% ipython --no-banner

In [1]: import numpy as np

In [2]: from numpy import linalg as LA

In [3]: np.set_printoptions(precision=3, suppress=True, linewidth=140, floatmode="fixed")

In [4]: data = np.array([[0, -3, 8, 8, -8, 3, -2, -1],
   ...:     [0, 0, 6, 2, 8, 2, 3, 9],
   ...:     [0, 0, 0, 3, 4, -2, 9, -5],
   ...:     [0, 0, 0, 0, -4, 7, -6, 3],
   ...:     [0, 0, 0, 0, 0, 5, 0, -6],
   ...:     [0, 0, 0, 0, 0, 0, 9, 7],
   ...:     [0, 0, 0, 0, 0, 0, 0, -2],
   ...:     [0, 0, 0, 0, 0, 0, 0, 0]])

In [5]: def softmax(z):
   ...:     e = np.exp(z - z.max(axis=-1, keepdims=True))
   ...:     return e / e.sum(axis=-1, keepdims=True)
   ...: 

In [6]: softmax(data[7] + -1)
Out[6]: array([0.125, 0.125, 0.125, 0.125, 0.125, 0.125, 0.125, 0.125])

In [7]: softmax(10 * data[7])
Out[7]: array([0.125, 0.125, 0.125, 0.125, 0.125, 0.125, 0.125, 0.125])

In [8]: softmax(data[7])
Out[8]: array([0.125, 0.125, 0.125, 0.125, 0.125, 0.125, 0.125, 0.125])

In [9]: att = data @ data.T / np.sqrt(8)

In [10]: np.round(softmax(att), 3) + 0
Out[10]: 
array([[1.000, 0.000, 0.000, 0.000, 0.000, 0.000, 0.000, 0.000],
       [0.000, 1.000, 0.000, 0.000, 0.000, 0.000, 0.000, 0.000],
       [0.000, 0.000, 1.000, 0.000, 0.000, 0.000, 0.000, 0.000],
       [0.000, 0.000, 0.000, 1.000, 0.000, 0.000, 0.000, 0.000],
       [0.000, 0.000, 0.000, 0.000, 1.000, 0.000, 0.000, 0.000],
       [0.000, 0.000, 0.000, 0.000, 0.000, 1.000, 0.000, 0.000],
       [0.018, 0.000, 0.309, 0.001, 0.626, 0.000, 0.037, 0.009],
       [0.125, 0.125, 0.125, 0.125, 0.125, 0.125, 0.125, 0.125]])

In [11]: U, sv, Vh = LA.svd(data, full_matrices=False)

In [12]: round(float(np.sqrt((sv ** 2).sum())), 3), round(LA.norm(data), 3)
Out[12]: (29.206, np.float64(29.206))

In [13]: np.round(U.T @ data @ Vh.T, 3) + 0
Out[13]: 
array([[18.256,  0.000,  0.000,  0.000,  0.000,  0.000,  0.000,  0.000],
       [ 0.000, 15.333,  0.000,  0.000,  0.000,  0.000,  0.000,  0.000],
       [ 0.000,  0.000, 12.927,  0.000,  0.000,  0.000,  0.000,  0.000],
       [ 0.000,  0.000,  0.000,  8.196,  0.000,  0.000,  0.000,  0.000],
       [ 0.000,  0.000,  0.000,  0.000,  6.948,  0.000,  0.000,  0.000],
       [ 0.000,  0.000,  0.000,  0.000,  0.000,  1.445,  0.000,  0.000],
       [ 0.000,  0.000,  0.000,  0.000,  0.000,  0.000,  0.065,  0.000],
       [ 0.000,  0.000,  0.000,  0.000,  0.000,  0.000,  0.000,  0.000]])

In [14]: np.allclose(U * sv @ Vh, data)
Out[14]: True

In [15]: np.abs(U[:, 0]).round(6).argmax()
Out[15]: np.int64(1)

In [16]: np.round(U.T @ U, 3) + 0
Out[16]: 
array([[1.000, 0.000, 0.000, 0.000, 0.000, 0.000, 0.000, 0.000],
       [0.000, 1.000, 0.000, 0.000, 0.000, 0.000, 0.000, 0.000],
       [0.000, 0.000, 1.000, 0.000, 0.000, 0.000, 0.000, 0.000],
       [0.000, 0.000, 0.000, 1.000, 0.000, 0.000, 0.000, 0.000],
       [0.000, 0.000, 0.000, 0.000, 1.000, 0.000, 0.000, 0.000],
       [0.000, 0.000, 0.000, 0.000, 0.000, 1.000, 0.000, 0.000],
       [0.000, 0.000, 0.000, 0.000, 0.000, 0.000, 1.000, 0.000],
       [0.000, 0.000, 0.000, 0.000, 0.000, 0.000, 0.000, 1.000]])

In [17]: (sv > 1e-8).sum()
Out[17]: np.int64(7)

In [18]: M = np.load("out7.npy")

In [19]: M
Out[19]: 
array([[ -2,   3,   2],
       [ -4,   0,   4],
       [ -6,   1,   4],
       [ -5,  -1,   6],
       [ -5,  -4,   6],
       [ -5,  -3,   9],
       [ -2,  -5,   8],
       [ -4,  -6,   7],
       [ -4,  -9,   4],
       [ -4,  -7,   5],
       [ -6, -10,   4],
       [ -4,  -8,   2],
       [ -3, -10,   0],
       [ -1,  -8,   1],
       [ -4,  -9,   4],
       [ -5, -10,   7],
       [ -4, -11,   8],
       [ -2, -12,  11],
       [  1, -14,  13],
       [  2, -12,  16],
       [  0, -12,  17],
       [ -2, -14,  17],
       [  0, -17,  19],
       [ -1, -18,  19],
       [  1, -20,  22],
       [  1, -18,  23],
       [  1, -20,  22],
       [ -2, -17,  25],
       [ -3, -15,  26],
       [ -5, -15,  25],
       [ -8, -12,  28]])

In [20]: # rows 8 and 14 are equal

In [21]: idx = M[:, 1] > np.median(M[:, 1])

In [22]: r0 = M[idx].mean(axis=0) - M[~idx].mean(axis=0)

In [23]: r0
Out[23]: array([ -1.902,   9.970, -12.009])

In [24]: round((((M - M.mean(axis=0)) @ r0 > 0) == idx).mean(), 3)
Out[24]: np.float64(0.871)

In [25]: C2 = np.cov(M, rowvar=False)

In [26]: round(np.corrcoef(M[:, 1], M[:, 2])[0, 1], 3)
Out[26]: np.float64(-0.755)

In [27]: K = np.loadtxt("x.csv", delimiter=",")

In [28]: K
Out[28]: 
array([[ 7.000,  1.000,  3.000,  1.000,  8.000],
       [-7.000,  7.000,  3.000, -2.000,  5.000],
       [ 3.000, -8.000,  0.000, -1.000,  4.000],
       [ 1.000,  1.000, -7.000, -5.000, -9.000],
       [ 4.000,  7.000,  0.000, -4.000, -9.000],
       [-2.000, -5.000,  9.000, -6.000,  2.000]])

In [29]: q, R = LA.qr(K)

In [30]: round(float(abs(R[0, 0])), 3), np.round(LA.norm(K[:, 0]), 3)
Out[30]: (11.314, np.float64(11.314))

In [31]: np.allclose(R.T @ R, K.T @ K)
Out[31]: True

In [32]: round(float(np.trace(q @ q.T)), 3)
Out[32]: 5.0

In [33]: np.round(q @ R, 3) + 0
Out[33]: 
array([[ 7.000,  1.000,  3.000,  1.000,  8.000],
       [-7.000,  7.000,  3.000, -2.000,  5.000],
       [ 3.000, -8.000,  0.000, -1.000,  4.000],
       [ 1.000,  1.000, -7.000, -5.000, -9.000],
       [ 4.000,  7.000,  0.000, -4.000, -9.000],
       [-2.000, -5.000,  9.000, -6.000,  2.000]])

In [34]: np.round(q.T @ q, 3) + 0
Out[34]: 
array([[1.000, 0.000, 0.000, 0.000, 0.000],
       [0.000, 1.000, 0.000, 0.000, 0.000],
       [0.000, 0.000, 1.000, 0.000, 0.000],
       [0.000, 0.000, 0.000, 1.000, 0.000],
       [0.000, 0.000, 0.000, 0.000, 1.000]])
